% python3 -q
>>> import numpy as np
>>> from numpy import linalg as LA
>>> np.set_printoptions(precision=3, suppress=True, linewidth=140, sign=" ")
>>> feats = np.loadtxt("mat.csv", delimiter=",")
>>> print(feats)
[[ 15.149   7.773   3.194   9.005   3.333   2.773]
 [  5.721  13.408   1.822  -2.921   1.654  13.15 ]
 [  9.727  -1.22    3.871  -7.65  -14.186  -5.398]
 [  2.352   5.668  -6.534  -7.836  -2.306  15.904]
 [  2.039  -1.769   9.292 -17.223   2.745  -1.483]
 [  0.367   0.028   3.293   4.7    16.646   9.479]
 [ -1.433   2.525  11.235  -6.568 -14.82   -1.603]
 [  0.022  12.757   6.95  -12.924   4.272   1.919]
 [-15.49    4.211  -1.602  10.174   2.581   5.439]
 [  3.831   3.162  10.846   8.798  13.384  -1.075]
 [ -0.99  -17.724   1.817   6.344  -6.062  -2.143]]
>>> hat = feats @ LA.solve(feats.T @ feats, feats.T)
>>> np.diag(hat)
array([ 0.591,  0.41 ,  0.361,  0.627,  0.58 ,  0.497,  0.711,  0.42 ,  0.636,  0.507,  0.659])
>>> M = np.load("run4.npy")
>>> M
array([[-11.77 ,  -6.292,   7.408,  -7.714,  13.869,   9.994,  -4.53 ],
       [ -6.284,  -4.001,  -5.746,   7.751,   9.775,  -0.76 ,   0.757],
       [  8.977,   8.02 ,   7.093,  -4.234,  -5.346,   5.122,   7.199],
       [ -5.08 ,  -1.318,   1.302,   8.067,  17.447,   6.55 ,   8.06 ],
       [  6.785,   7.143,  10.821,  -8.223,  -1.74 ,   8.584,   5.844],
       [ 13.028,   7.197,  -5.544,   0.226, -24.162, -11.754,  -0.798],
       [  9.162,   2.644,  -9.236,  -0.095, -24.282, -15.094,  -5.939],
       [ 13.421,  10.477,  -1.202,   4.   , -11.793,  -2.902,   9.155]])
>>> def softmax(z):
...     e = np.exp(z - z.max(axis=-1, keepdims=True))
...     return e / e.sum(axis=-1, keepdims=True)
... 
>>> np.round(softmax(10 * M[6]), 3) + 0
array([ 1.,  0.,  0.,  0.,  0.,  0.,  0.])
>>> print(np.round(softmax(M[6]), 3) + 0)
[ 0.998  0.001  0.     0.     0.     0.     0.   ]
>>> softmax(M).sum(axis=1)
array([ 1.,  1.,  1.,  1.,  1.,  1.,  1.,  1.])
>>> att = M @ M.T / np.sqrt(7)
>>> softmax(att).round(6).argmax(axis=1)
array([ 0,  3,  4,  3,  4,  5,  6,  5])
>>> print(softmax(att)[6] @ M)
[  9.162   2.644  -9.236  -0.095 -24.282 -15.094  -5.939]
>>> round(float(LA.norm(M, "nuc")), 3)
111.518
>>> round(LA.norm(M[2] - M[3]), 3)
np.float64(31.495)
>>> round(LA.norm(M[2], 1), 3), round(LA.norm(M[2], np.inf), 3)
(np.float64(45.991), np.float64(8.977))
>>> r0 = np.array([-5, 7, 2])
>>> np.cross(M[2, :3], M[4, :3])
array([ 36.119, -49.014,   9.707])
>>> M2 = M / np.sqrt((M ** 2).mean(axis=1, keepdims=True))
>>> LA.norm(M2, axis=1)
array([ 2.646,  2.646,  2.646,  2.646,  2.646,  2.646,  2.646,  2.646])
>>> print(LA.matrix_rank(M - M.mean(axis=1, keepdims=True)))
6
>>> M2[3]
array([-0.597, -0.155,  0.153,  0.948,  2.051,  0.77 ,  0.947])
>>> X = np.load("out1.npy")
>>> X
array([[ 11.025, -29.995,  18.992,  -8.034],
       [  2.017,  -8.993,   2.991,  -3.996],
       [  1.99 ,  10.019,   3.986,  22.011],
       [  5.006, -11.983,  11.006, -20.997],
       [  2.027, -10.033,   0.024,  19.978]])
>>> r0 = np.array([-2, -3, 1])
>>> print(np.cross(X[1, :3], X[4, :3]))
[29.793  6.014 -2.008]
>>> np.correlate(X[1], X[4], "full")
array([  40.296, -179.614,   39.302,   14.555,  -48.333,   46.155,   -8.1  ])
>>> O, Rm = LA.qr(feats)
>>> np.round(O.T @ O, 3) + 0
array([[ 1.,  0.,  0.,  0.,  0.,  0.],
       [ 0.,  1.,  0.,  0.,  0.,  0.],
       [ 0.,  0.,  1.,  0.,  0.,  0.],
       [ 0.,  0.,  0.,  1.,  0.,  0.],
       [ 0.,  0.,  0.,  0.,  1.,  0.],
       [ 0.,  0.,  0.,  0.,  0.,  1.]])
>>> O.shape, Rm.shape
((11, 6), (6, 6))
>>> np.allclose(Rm.T @ Rm, feats.T @ feats)
True
>>> round(LA.norm(X, 2) / LA.norm(X), 3)
np.float64(0.825)
>>> np.argsort(-LA.norm(X, axis=0).round(6), kind="stable")[:3]
array([ 3,  1,  2])
>>> LA.cond(X) > 100
np.True_
>>> [round(float(x), 3) for x in LA.svd(X, compute_uv=False)[:3]]
[48.055, 30.974, 11.266]
>>> A = np.load("test7.npy")
>>> A
array([[-1.271,  1.482, -1.299, -0.403,  0.253, -1.303,  1.256],
       [-0.815,  1.69 , -0.081,  0.182, -0.403, -2.203,  0.651],
       [ 1.016, -0.205,  2.036,  0.906, -0.952, -0.77 , -1.208],
       [ 1.047, -0.268,  2.039,  0.899, -0.936, -0.687, -1.232],
       [ 1.191, -1.61 ,  0.992,  0.245, -0.068,  1.631, -1.131],
       [ 0.229,  0.95 ,  1.472,  0.798, -0.976, -2.015, -0.48 ],
       [ 1.283, -1.446,  1.362,  0.436, -0.293,  1.225, -1.278],
       [ 0.89 , -1.702,  0.233, -0.114,  0.331,  2.141, -0.741],
       [ 1.193, -1.609,  0.997,  0.248, -0.071,  1.626, -1.133],
       [-1.125,  1.661, -0.794, -0.148, -0.044, -1.801,  1.038],
       [-0.572,  1.6  ,  0.364,  0.375, -0.599, -2.312,  0.371],
       [ 1.31 , -1.279,  1.592,  0.563, -0.451,  0.884, -1.346],
       [-1.13 ,  0.457, -2.029, -0.87 ,  0.882,  0.431,  1.295],
       [ 1.191, -1.611,  0.991,  0.245, -0.067,  1.632, -1.13 ],
       [-0.759, -0.253, -1.934, -0.919,  1.021,  1.326,  0.987],
       [-0.981,  1.704, -0.433,  0.023, -0.233, -2.041,  0.852],
       [-0.876,  1.701, -0.205,  0.127, -0.345, -2.154,  0.724],
       [-1.31 ,  1.171, -1.701, -0.627,  0.533, -0.686,  1.368],
       [ 0.487, -1.554, -0.506, -0.433,  0.657,  2.323, -0.276],
       [ 1.271, -0.897,  1.893,  0.751, -0.699,  0.223, -1.377],
       [ 0.264, -1.406, -0.846, -0.57 ,  0.786,  2.3  , -0.033],
       [ 0.58 ,  0.517,  1.807,  0.895, -1.028, -1.612, -0.822],
       [-0.452,  1.534,  0.561,  0.456, -0.679, -2.324,  0.238],
       [ 0.326, -1.451, -0.756, -0.534,  0.753,  2.314, -0.1  ],
       [-0.836,  1.694, -0.123,  0.164, -0.383, -2.187,  0.676],
       [ 0.144,  1.041,  1.376,  0.765, -0.952, -2.087, -0.393],
       [ 0.053, -1.232, -1.135, -0.68 ,  0.883,  2.217,  0.191],
       [-0.841,  1.695, -0.133,  0.159, -0.379, -2.184,  0.682],
       [ 0.398,  0.754,  1.646,  0.852, -1.01 , -1.844, -0.646],
       [ 0.797, -1.686,  0.045, -0.198,  0.42 ,  2.216, -0.63 ]])
>>> D = LA.norm(A[:, None] - A[None], axis=-1)
>>> np.flatnonzero(D[11] < D.mean() / 2)
array([  4,   6,   8,  11,  13,  19])
>>> LA.matrix_rank(D ** 2)
np.int64(3)
>>> D.shape
(30, 30)
>>> print(D[:5, :5])
[[ 0.     1.919  5.359  5.409  5.975]
 [ 1.919  0.     4.214  4.294  5.836]
 [ 5.359  4.214  0.     0.112  3.176]
 [ 5.409  4.294  0.112  0.     3.08 ]
 [ 5.975  5.836  3.176  3.08   0.   ]]
>>> np.unravel_index(D.round(6).argmax(), D.shape)
(np.int64(7), np.int64(16))
>>> D.mean(axis=1).argmax()
np.int64(14)
>>> D[11].round(6).argsort(kind="stable")[:4]
array([ 11,   6,  19,   8])
